In [1]: import numpy as np

In [2]: from numpy import linalg as LA

In [3]: np.set_printoptions(precision=2, suppress=True, linewidth=120)

In [4]: A = np.load("a.npy")

In [5]: A.round(2) + 0
Out[5]: 
array([[-0.22,  0.48,  0.03, -0.06, -0.01, -0.34, -0.41, -0.12,  0.34,  0.52,  0.05,  0.14,  0.04],
       [-0.6 , -0.02, -0.22,  0.28,  0.3 , -0.09,  0.1 , -0.22, -0.03, -0.29,  0.13,  0.38, -0.33],
       [-0.09,  0.01, -0.21,  0.39, -0.01,  0.09,  0.4 , -0.02,  0.58,  0.06, -0.42, -0.17,  0.29],
       [-0.41, -0.32,  0.2 , -0.48, -0.12,  0.19,  0.  , -0.38, -0.06,  0.18, -0.48,  0.03, -0.01],
       [-0.06, -0.17, -0.42,  0.24, -0.16,  0.28, -0.51, -0.16,  0.  ,  0.08,  0.03, -0.5 , -0.3 ],
       [-0.28,  0.12, -0.21, -0.51, -0.19, -0.3 ,  0.24,  0.14,  0.22, -0.29,  0.24, -0.45, -0.09],
       [ 0.  , -0.41,  0.57,  0.19,  0.24, -0.37, -0.22, -0.12,  0.3 , -0.19,  0.08, -0.29, -0.01],
       [ 0.03,  0.13,  0.26,  0.05, -0.31,  0.41,  0.2 , -0.51,  0.22, -0.01,  0.55,  0.03,  0.07],
       [-0.16,  0.09, -0.12,  0.17, -0.22, -0.27, -0.18, -0.3 , -0.39, -0.27, -0.03, -0.09,  0.67],
       [ 0.06,  0.64,  0.27,  0.04,  0.25,  0.13,  0.04, -0.21, -0.17, -0.25, -0.34, -0.33, -0.24],
       [ 0.38, -0.04, -0.09,  0.07, -0.51, -0.43,  0.08, -0.32,  0.07, -0.14, -0.25,  0.21, -0.4 ],
       [-0.25, -0.03,  0.22,  0.33, -0.22, -0.21,  0.4 ,  0.11, -0.4 ,  0.49,  0.09, -0.28, -0.17],
       [-0.31,  0.11,  0.33,  0.18, -0.52,  0.2 , -0.25,  0.49,  0.1 , -0.29, -0.13,  0.16, -0.06]])

In [6]: # keeps lengths

In [7]: other = LA.inv(A)

In [8]: round(LA.cond(A), 2)
Out[8]: np.float64(1.0)

In [9]: round(LA.slogdet(A)[0], 2)
Out[9]: np.float64(1.0)

In [10]: r0 = np.array([1, 4, -2, -1, 2, -4, 4, 3, -1, 1, -5, 3, -2])

In [11]: other = A + np.outer(r0, np.eye(13)[0])

In [12]: round(float(LA.det(other) / LA.det(A)), 2), np.round(1 + LA.solve(A, r0)[0], 2)
Out[12]: (-1.7, np.float64(-1.7))

In [13]: LA.matrix_rank(other - A)
Out[13]: np.int64(1)

In [14]: W0 = np.loadtxt("sample3.csv", delimiter=",")

In [15]: W0
Out[15]: 
array([[-3.24,  2.67,  0.41, -0.57, -1.52,  0.97,  0.68,  0.77, -1.15,  0.32, -0.19, -0.5 , -0.93],
       [ 0.42, -1.49, -0.57,  1.69, -1.85,  1.83,  1.51, -2.38, -1.5 ,  1.09,  0.68, -0.01, -0.9 ],
       [-0.99, -0.41, -0.42, -2.2 ,  1.02, -0.81,  3.1 , -2.06,  1.51, -0.13, -0.94, -0.22, -0.13],
       [-0.28, -0.45,  2.44, -1.04,  0.39,  1.06, -1.86, -2.04,  0.02, -1.3 ,  0.56, -2.58, -0.35],
       [-1.27, -0.07, -1.87, -0.41, -0.48,  0.43, -1.  , -1.03,  0.65, -2.8 ,  2.17,  2.07, -0.03],
       [-2.25, -1.07, -0.3 ,  0.47,  3.18, -0.11, -0.47, -0.29, -1.79,  1.61,  1.2 ,  0.29,  0.83],
       [-1.55, -2.3 ,  0.27,  0.59, -0.1 ,  2.31,  0.15,  1.92,  2.74,  0.34, -0.25, -0.28, -0.25],
       [ 0.7 ,  1.14,  1.4 , -1.52, -0.11,  1.13, -0.94, -1.  ,  1.35,  2.67,  0.93,  2.44, -0.05],
       [ 0.99,  0.01,  1.32, -0.99,  0.69,  2.41,  1.7 ,  0.98, -1.64, -1.61, -0.16,  1.09,  2.16],
       [ 1.41,  1.68, -0.43,  0.71,  2.16,  1.05,  1.3 ,  0.72,  0.64, -0.33,  2.1 , -0.94, -2.4 ],
       [-0.14,  2.14, -1.08,  2.05,  0.54,  1.16, -0.23, -1.47,  1.52,  0.15, -0.79, -0.92,  2.71],
       [ 0.  , -0.2 ,  0.45, -0.42, -1.5 , -1.28,  1.15,  0.77,  0.56,  0.72,  3.34, -1.48,  2.14],
       [-0.85,  0.22,  3.08,  2.64,  0.2 , -1.5 ,  1.04, -0.51,  0.68, -1.02,  0.2 ,  1.58, -0.3 ]])

In [16]: r0 = np.array([1, -1, 1, 1, 3, -3, -2, 0, 2, -3, 0, -1, 3])

In [17]: other = W0 + np.outer(r0, np.eye(13)[9])

In [18]: round(float(LA.det(other) / LA.det(W0)), 2), np.round(1 + LA.solve(W0, r0)[9], 2)
Out[18]: (0.11, np.float64(0.11))

In [19]: LA.matrix_rank(other - W0)
Out[19]: np.int64(1)

In [20]: LA.matrix_rank(LA.inv(other) - LA.inv(W0), tol=1e-8)
Out[20]: np.int64(1)
